In [1]: import numpy as np

In [2]: np.set_printoptions(precision=3, suppress=True, linewidth=120, sign=" ")

In [3]: data = np.array([[3, 0, 0, 0, 0, 0, 0, 0],
   ...:     [0, 2, 0, 0, 0, 0, 0, 0],
   ...:     [0, 0, -3, 0, 0, 0, 0, 0],
   ...:     [0, 0, 0, -1, 0, 0, 0, 0],
   ...:     [0, 0, 0, 0, -1, 0, 0, 0],
   ...:     [0, 0, 0, 0, 0, -2, 0, 0],
   ...:     [0, 0, 0, 0, 0, 0, 1, 0],
   ...:     [0, 0, 0, 0, 0, 0, 0, 0]])

In [4]: ev, evecs = np.linalg.eigvalsh(data)
---------------------------------------------------------------------------
ValueError                                Traceback (most recent call last)
Cell In[4], line 1
----> 1 ev, evecs = np.linalg.eigvalsh(data)

ValueError: too many values to unpack (expected 2)

In [5]: ev, evecs = np.linalg.eigh(data)

In [6]: (ev > 1e-8).sum(), (ev < -1e-8).sum()
Out[6]: (np.int64(3), np.int64(4))

In [7]: np.unique(ev.round(6) + 0, return_counts=True)[1]
Out[7]: array([ 1,  1,  2,  1,  1,  1,  1])

In [8]: evecs @ np.diag(ev) @ evecs.T
Out[8]: 
array([[ 3.,  0.,  0.,  0.,  0.,  0.,  0.,  0.],
       [ 0.,  2.,  0.,  0.,  0.,  0.,  0.,  0.],
       [ 0.,  0., -3.,  0.,  0.,  0.,  0.,  0.],
       [ 0.,  0.,  0., -1.,  0.,  0.,  0.,  0.],
       [ 0.,  0.,  0.,  0., -1.,  0.,  0.,  0.],
       [ 0.,  0.,  0.,  0.,  0., -2.,  0.,  0.],
       [ 0.,  0.,  0.,  0.,  0.,  0.,  1.,  0.],
       [ 0.,  0.,  0.,  0.,  0.,  0.,  0.,  0.]])

In [9]: np.linalg.svd(data, compute_uv=False)
Out[9]: array([ 3.,  3.,  2.,  2.,  1.,  1.,  1.,  0.])

In [10]: np.trace(data)
Out[10]: np.int64(-1)

In [11]: assert data == data.T
---------------------------------------------------------------------------
ValueError                                Traceback (most recent call last)
Cell In[11], line 1
----> 1 assert data == data.T

ValueError: The truth value of an array with more than one element is ambiguous. Use a.any() or a.all()

In [12]: np.allclose(data, data.T)
Out[12]: True

In [13]: np.round(np.abs(np.linalg.eigvals(data)).max(), 3)
Out[13]: np.float64(3.0)

In [14]: data @ data
Out[14]: 
array([[ 9,  0,  0,  0,  0,  0,  0,  0],
       [ 0,  4,  0,  0,  0,  0,  0,  0],
       [ 0,  0,  9,  0,  0,  0,  0,  0],
       [ 0,  0,  0,  1,  0,  0,  0,  0],
       [ 0,  0,  0,  0,  1,  0,  0,  0],
       [ 0,  0,  0,  0,  0,  4,  0,  0],
       [ 0,  0,  0,  0,  0,  0,  1,  0],
       [ 0,  0,  0,  0,  0,  0,  0,  0]])
